$ ipython --no-banner

In [1]: import numpy as np

In [2]: np.set_printoptions(precision=2, suppress=True, linewidth=120, legacy="1.25")

In [3]: def rnd(a):
   ...:     return np.round(a, 2) + 0
   ...: 

In [4]: A = np.load("x.npy")

In [5]: A
Out[5]: 
array([[2, 0, 2, 0, 1, 2, 0, 0, 2, 0, 0],
       [1, 0, 0, 0, 2, 0, 0, 2, 0, 1, 2],
       [1, 2, 1, 0, 0, 2, 2, 1, 0, 2, 0],
       [1, 2, 1, 0, 0, 1, 2, 0, 1, 0, 1],
       [1, 1, 1, 0, 2, 0, 2, 2, 1, 2, 1],
       [2, 0, 2, 1, 0, 2, 1, 0, 2, 0, 2],
       [1, 1, 2, 2, 1, 0, 1, 2, 2, 1, 0],
       [2, 0, 1, 1, 1, 0, 0, 2, 0, 2, 2],
       [1, 2, 1, 0, 0, 2, 2, 1, 0, 2, 0],
       [1, 2, 1, 0, 1, 0, 1, 2, 0, 2, 0],
       [1, 2, 0, 1, 0, 1, 1, 0, 0, 0, 0],
       [0, 0, 2, 0, 0, 2, 1, 2, 1, 1, 1],
       [0, 0, 0, 0, 0, 1, 0, 0, 2, 1, 0]])

In [6]: other = np.array([[1, 1, 0],
   ...:     [2, 2, 2],
   ...:     [1, 1, 2],
   ...:     [1, 2, 2],
   ...:     [1, 2, 2],
   ...:     [0, 2, 0],
   ...:     [1, 1, 0],
   ...:     [0, 0, 0],
   ...:     [2, 2, 1],
   ...:     [1, 1, 2],
   ...:     [0, 2, 0]])

In [7]: other.T @ A.T
Out[7]: 
array([[ 9,  4, 10, 10, 12, 10, 14,  7, 10, 10,  7,  6,  5],
       [14, 10, 14, 14, 16, 19, 17, 13, 14, 11, 10, 12,  7],
       [ 8,  6, 10,  7, 13,  8, 16, 10, 10, 12,  6,  7,  4]])

In [8]: np.linalg.matrix_rank(A @ other)
Out[8]: 3

In [9]: np.einsum("ik,kj->ji", A, other)
Out[9]: 
array([[ 9,  4, 10, 10, 12, 10, 14,  7, 10, 10,  7,  6,  5],
       [14, 10, 14, 14, 16, 19, 17, 13, 14, 11, 10, 12,  7],
       [ 8,  6, 10,  7, 13,  8, 16, 10, 10, 12,  6,  7,  4]])

In [10]: rnd(np.linalg.svd(A, compute_uv=False))
Out[10]: array([11.33,  5.21,  4.9 ,  2.97,  2.89,  2.17,  2.12,  1.69,  1.23,  0.87,  0.04])

In [11]: A.shape
Out[11]: (13, 11)

In [12]: np.count_nonzero(A)
Out[12]: 85

In [13]: A.sum(axis=0)
Out[13]: array([14, 12, 14,  5,  8, 13, 13, 14, 11, 14,  9])

In [14]: np.abs(A).max()
Out[14]: 2

In [15]: data = np.loadtxt("test14.csv", delimiter=",")

In [16]: data
Out[16]: 
array([[ 2.7 ,  0.55, -0.29,  2.32,  3.22, -2.08, -5.49, -2.3 ,  1.11, -5.88, -5.93],
       [-0.6 , -6.39, -2.44,  0.08, -0.84,  1.52, -7.53, -2.76,  3.05,  0.43, -4.48],
       [ 3.73,  3.42, -0.65,  1.97,  3.74, -1.36, -4.93, -3.52,  1.63, -6.91, -6.12],
       [-0.8 , -6.03, -1.06, -0.52, -0.81,  1.09, -8.01, -4.17,  3.43,  1.43, -2.46],
       [-0.36, -5.6 , -0.69,  0.44, -1.43, -0.41, -8.62, -3.39,  0.07,  0.43, -1.09],
       [-1.71, -7.7 , -1.31, -1.  , -2.29, -0.07, -6.99, -4.12,  2.09,  2.01, -3.63],
       [ 1.93,  0.7 , -1.36,  5.23,  3.9 , -3.02, -3.12, -3.75,  0.35, -6.55, -3.8 ],
       [ 2.17,  0.29,  1.11,  3.82,  3.66, -2.79, -4.02, -2.71,  1.28, -4.41, -6.79],
       [ 3.22, -0.89, -0.36,  4.94,  4.89, -2.18, -3.71, -2.39,  0.96, -5.36, -4.96],
       [ 0.11, -7.24, -0.36, -0.87, -0.48,  0.58, -7.73, -2.92,  2.92,  2.16, -3.12],
       [ 0.5 , -6.84, -1.88,  0.14, -0.82,  2.03, -7.13, -3.51,  1.68, -1.42, -4.39],
       [-0.79, -6.47, -0.41,  1.42, -1.46, -0.97, -4.92, -2.38,  1.83,  0.05, -2.06],
       [ 5.59,  0.26, -2.34, -1.01,  5.24,  3.51, -0.42, -1.4 ,  3.54, -3.35, -0.8 ],
       [ 5.94,  1.56, -3.85, -2.7 ,  7.13,  1.38, -0.8 , -2.33,  4.15, -1.47, -3.12],
       [ 2.11,  2.15, -0.1 ,  2.25,  2.58, -3.72, -5.35, -2.66,  0.5 , -5.72, -5.71],
       [ 2.36,  2.29, -0.06,  3.55,  2.63, -2.96, -4.58, -5.15,  1.07, -5.38, -4.61],
       [-1.09, -6.13, -0.13,  0.52,  0.23,  1.58, -7.72, -3.26,  1.23, -0.13, -2.51],
       [-0.26, -7.15, -1.7 , -0.9 , -3.34,  2.24, -6.57, -3.66,  2.02, -0.75, -4.13],
       [ 2.84,  0.03, -0.67,  3.5 ,  3.02, -2.25, -3.  , -4.13,  0.21, -5.35, -5.84],
       [ 0.88,  0.1 , -0.34,  3.21,  4.43, -3.82, -5.05, -3.05,  0.25, -6.43, -7.6 ],
       [ 4.86,  0.63, -4.14, -2.83,  6.51,  0.73, -2.58, -1.75,  3.73, -3.63, -0.97],
       [-0.72, -5.65, -0.47, -0.25, -2.1 ,  0.26, -7.48, -3.78,  1.9 ,  0.8 , -3.78],
       [ 5.52,  1.38, -4.47, -2.54,  5.29,  2.66, -0.05, -0.8 ,  3.73, -3.47, -0.76],
       [ 0.33, -5.49, -1.82, -0.37, -1.82,  0.03, -7.47, -2.71,  1.54, -1.11, -1.84],
       [ 4.76,  1.23, -5.23, -1.57,  4.41,  3.51, -1.82, -2.92,  2.82, -2.99, -3.18],
       [ 6.13,  0.31, -3.28, -1.42,  4.51,  2.26, -2.09, -1.91,  4.03, -0.29, -4.46],
       [ 5.82,  2.36, -5.06, -2.5 ,  4.98,  3.02, -2.74, -2.08,  3.72, -1.69, -0.96],
       [ 1.23, -6.18, -1.04, -1.09, -1.85,  0.58, -8.24, -3.19,  2.99,  0.44, -5.23],
       [ 0.04, -6.07, -1.29,  0.34,  1.77,  0.46, -6.23, -3.46,  2.56, -0.48, -3.67],
       [ 1.88, -1.21, -2.77,  3.42,  2.61, -2.43, -5.41, -3.01,  1.27, -2.67, -5.56],
       [ 4.75,  2.12, -4.51, -2.47,  5.75,  0.77,  0.31, -2.16,  4.66, -1.51, -1.04],
       [ 0.43, -7.32, -1.4 ,  0.46, -0.31,  1.76, -6.12, -4.27,  3.07, -0.42, -2.81],
       [ 2.68,  0.54, -1.85,  3.06,  1.86, -3.24, -5.52, -4.09,  1.43, -5.46, -6.31],
       [-0.38, -5.17,  0.33, -0.56, -1.41,  0.09, -5.67, -3.82,  1.46,  0.84, -2.31],
       [-0.41, -6.93,  0.64,  0.37, -1.09,  0.4 , -5.89, -5.76,  1.53, -1.12, -2.6 ],
       [ 1.8 ,  0.76,  3.8 ,  4.  ,  1.26, -2.51, -3.62, -1.77,  0.83, -5.92, -4.07],
       [ 6.25,  1.56, -3.8 , -3.57,  5.11,  2.23, -3.22, -1.53,  4.86, -1.7 , -1.28],
       [ 4.88,  2.03, -5.65, -1.98,  3.5 ,  2.22, -2.44, -3.02,  4.8 , -3.64, -1.48],
       [ 4.69,  1.61, -6.88, -2.78,  5.8 ,  0.97, -0.87, -2.89,  4.82, -3.42,  0.83],
       [ 5.03,  0.75, -6.36, -2.27,  3.21,  0.44, -1.76, -0.95,  3.66, -4.04, -2.38],
       [ 5.14,  1.73, -4.08, -2.66,  6.41,  2.47, -1.75, -1.53,  3.69, -3.81,  0.2 ],
       [-0.62, -6.08, -1.23,  1.03, -0.82, -0.01, -7.17, -3.49,  0.43,  0.02, -2.03],
       [-1.15, -6.84, -0.78, -2.56, -1.45,  0.06, -7.12, -3.49,  3.09,  1.77, -2.39],
       [ 3.1 , -0.51,  0.14,  5.06,  2.91, -1.75, -4.51, -3.35,  1.58, -6.29, -5.63],
       [ 1.24,  0.58,  0.4 ,  2.56,  4.04, -5.09, -5.15, -2.26,  1.31, -5.74, -4.38],
       [ 3.87, -0.57, -6.14, -2.41,  4.18,  1.03, -1.13, -2.1 ,  3.22, -1.46, -0.29],
       [ 0.66, -7.03, -0.58,  0.17, -0.86,  1.24, -7.38, -2.23,  2.44,  0.95, -2.95]])

In [17]: Ac = data - data.mean(axis=0)

In [18]: Uu, sv, Vt = np.linalg.svd(Ac, full_matrices=False)

In [19]: rnd(np.abs(Vt[-1]))
Out[19]: array([0.71, 0.35, 0.07, 0.24, 0.02, 0.32, 0.03, 0.28, 0.36, 0.05, 0.07])

In [20]: rnd((sv ** 2).sum() ** 2 / (sv ** 4).sum())
Out[20]: 2.38

In [21]: rnd(sv ** 2 / (sv ** 2).sum())
Out[21]: array([0.57, 0.31, 0.03, 0.02, 0.02, 0.02, 0.01, 0.01, 0.01, 0.01, 0.  ])

In [22]: gram = np.cov(data, rowvar=False)

In [23]: gram.shape
Out[23]: (11, 11)

In [24]: np.argwhere(np.triu(np.abs(np.corrcoef(data.T)) > 0.8, 1))
Out[24]: 
array([[0, 1],
       [0, 4],
       [0, 6],
       [1, 4],
       [3, 5],
       [3, 8],
       [4, 6]])

In [25]: rnd(data.std(axis=0))
Out[25]: array([2.4 , 3.73, 2.2 , 2.43, 2.89, 2.12, 2.47, 1.01, 1.36, 2.67, 1.97])

In [26]: np.median(data, axis=0)
Out[26]: array([ 1.93,  0.03, -1.29,  0.08,  2.63,  0.44, -5.05, -2.92,  2.02, -1.69, -3.12])

In [27]: rnd(np.corrcoef(data.T))
Out[27]: 
array([[ 1.  ,  0.85, -0.64, -0.3 ,  0.88,  0.26,  0.87,  0.61,  0.55, -0.49,  0.24],
       [ 0.85,  1.  , -0.37,  0.07,  0.89, -0.2 ,  0.79,  0.44,  0.19, -0.78, -0.03],
       [-0.64, -0.37,  1.  ,  0.7 , -0.5 , -0.58, -0.6 , -0.42, -0.74, -0.05, -0.57],
       [-0.3 ,  0.07,  0.7 ,  1.  , -0.09, -0.81, -0.26, -0.36, -0.82, -0.55, -0.74],
       [ 0.88,  0.89, -0.5 , -0.09,  1.  ,  0.  ,  0.86,  0.54,  0.36, -0.63,  0.13],
       [ 0.26, -0.2 , -0.58, -0.81,  0.  ,  1.  ,  0.2 ,  0.25,  0.72,  0.55,  0.66],
       [ 0.87,  0.79, -0.6 , -0.26,  0.86,  0.2 ,  1.  ,  0.55,  0.49, -0.47,  0.34],
       [ 0.61,  0.44, -0.42, -0.36,  0.54,  0.25,  0.55,  1.  ,  0.44, -0.16,  0.33],
       [ 0.55,  0.19, -0.74, -0.82,  0.36,  0.72,  0.49,  0.44,  1.  ,  0.3 ,  0.61],
       [-0.49, -0.78, -0.05, -0.55, -0.63,  0.55, -0.47, -0.16,  0.3 ,  1.  ,  0.4 ],
       [ 0.24, -0.03, -0.57, -0.74,  0.13,  0.66,  0.34,  0.33,  0.61,  0.4 ,  1.  ]])

In [28]: basis = data[[3, 30]].astype(float)

In [29]: for _ in range(4):
    ...:     z = np.linalg.norm(data[:, None] - basis, axis=-1).argmin(axis=1)
    ...:     basis = np.array([data[z == j].mean(axis=0) for j in range(2)])
    ...: 

In [30]: z
Out[30]: 
array([1, 0, 1, 0, 0, 0, 1, 1, 1, 0, 0, 0, 1, 1, 1, 1, 0, 0, 1, 1, 1, 0, 1, 0, 1, 1, 1, 0, 0, 1, 1, 0, 1, 0, 0, 1, 1,
       1, 1, 1, 1, 0, 0, 1, 1, 1, 0])

In [31]: rnd(basis[1] - basis[0])
Out[31]: array([ 4.08,  7.36, -1.53,  0.74,  5.29, -1.08,  4.02,  0.94,  0.4 , -4.4 , -0.44])

In [32]: np.abs(basis[1] - basis[0]).argmax()
Out[32]: 1

In [33]: np.bincount(z)
Out[33]: array([19, 28])

In [34]: rng = np.random.default_rng(1201)

In [35]: ang = rng.uniform(0, 2 * np.pi, 34)

In [36]: q, _ = np.linalg.qr(np.array([[-0.8, 0.0],
    ...:     [0.6, 0.3],
    ...:     [-0.4, 0.3],
    ...:     [-0.2, -0.1],
    ...:     [-1.2, 1.7],
    ...:     [-0.6, -0.2],
    ...:     [-1.0, 1.6],
    ...:     [-0.3, 0.5],
    ...:     [0.5, -0.9]]))

In [37]: M = 3 * np.c_[np.cos(ang), np.sin(ang)] @ q.T

In [38]: rnd(M)
Out[38]: 
array([[ 1.52, -1.32,  0.58,  0.44,  1.28,  1.26,  0.96,  0.28, -0.42],
       [ 0.86, -1.14, -0.07,  0.38, -1.51,  0.97, -1.56, -0.5 ,  0.95],
       [ 1.3 , -1.5 ,  0.13,  0.5 , -1.  ,  1.32, -1.15, -0.38,  0.75],
       [ 1.66, -1.52,  0.56,  0.51,  0.93,  1.43,  0.61,  0.16, -0.21],
       [ 0.94, -0.62,  0.55,  0.21,  1.86,  0.65,  1.6 ,  0.49, -0.83],
       [ 0.31,  0.04,  0.43, -0.01,  2.  ,  0.05,  1.83,  0.57, -1.01],
       [ 0.54, -0.2 ,  0.48,  0.07,  1.99,  0.27,  1.78,  0.55, -0.96],
       [-1.18,  0.89, -0.58, -0.3 , -1.71, -0.89, -1.42, -0.42,  0.7 ],
       [ 1.68, -1.72,  0.38,  0.57, -0.08,  1.57, -0.35, -0.13,  0.33],
       [ 0.69, -0.99, -0.13,  0.33, -1.64,  0.83, -1.66, -0.53,  0.99],
       [-1.38,  1.56, -0.17, -0.52,  0.87, -1.38,  1.04,  0.35, -0.7 ],
       [-1.37,  1.55, -0.17, -0.52,  0.89, -1.38,  1.06,  0.35, -0.7 ],
       [ 0.11, -0.46, -0.31,  0.15, -1.93,  0.33, -1.84, -0.58,  1.04],
       [ 0.5 , -0.16,  0.47,  0.05,  1.99,  0.23,  1.79,  0.55, -0.97],
       [ 1.53, -1.33,  0.58,  0.44,  1.26,  1.27,  0.94,  0.27, -0.41],
       [ 0.57, -0.23,  0.48,  0.08,  1.98,  0.3 ,  1.77,  0.55, -0.95],
       [-1.15,  1.38, -0.06, -0.46,  1.21, -1.2 ,  1.33,  0.43, -0.84],
       [-1.03,  0.73, -0.56, -0.24, -1.81, -0.75, -1.54, -0.46,  0.78],
       [ 0.62, -0.92, -0.15,  0.31, -1.7 ,  0.77, -1.7 , -0.54,  1.  ],
       [ 0.45, -0.11,  0.46,  0.04,  2.  ,  0.18,  1.81,  0.56, -0.98],
       [-0.17,  0.51,  0.3 , -0.17,  1.92, -0.38,  1.83,  0.58, -1.04],
       [ 1.34, -1.53,  0.15,  0.51, -0.94,  1.36, -1.1 , -0.36,  0.72],
       [ 1.71, -1.72,  0.42,  0.57,  0.08,  1.58, -0.2 , -0.09,  0.25],
       [ 0.22, -0.56, -0.28,  0.19, -1.9 ,  0.43, -1.82, -0.57,  1.04],
       [-0.52,  0.17, -0.47, -0.06, -1.99, -0.25, -1.79, -0.55,  0.97],
       [ 1.7 , -1.58,  0.54,  0.53,  0.79,  1.48,  0.47,  0.12, -0.13],
       [ 1.55, -1.66,  0.27,  0.55, -0.53,  1.5 , -0.75, -0.26,  0.54],
       [ 1.68, -1.72,  0.38,  0.57, -0.1 ,  1.57, -0.37, -0.14,  0.34],
       [-0.18, -0.17, -0.4 ,  0.06, -1.99,  0.06, -1.85, -0.57,  1.03],
       [-1.36,  1.12, -0.59, -0.37, -1.52, -1.08, -1.21, -0.36,  0.57],
       [ 1.28, -1.02,  0.59,  0.34,  1.61,  1.  ,  1.31,  0.39, -0.64],
       [ 0.54, -0.86, -0.18,  0.29, -1.74,  0.71, -1.73, -0.55,  1.01],
       [ 1.55, -1.36,  0.58,  0.45,  1.22,  1.3 ,  0.9 ,  0.26, -0.38],
       [-1.21,  1.42, -0.08, -0.47,  1.14, -1.25,  1.27,  0.41, -0.81]])

In [39]: rnd(np.linalg.norm(M, 2))
Out[39]: 13.19

In [40]: rnd(np.linalg.norm(M, axis=0))
Out[40]: array([6.64, 6.64, 2.39, 2.21, 8.78, 6.05, 8.14, 2.54, 4.58])

In [41]: np.linalg.norm(M, axis=1).argmax()
Out[41]: 0

In [42]: rnd(np.linalg.norm(M, 1)), rnd(np.linalg.norm(M, np.inf))
Out[42]: (47.14, 8.19)

In [43]: rnd(np.linalg.norm(M) ** 2 / np.linalg.norm(M, 2) ** 2)
Out[43]: 1.76
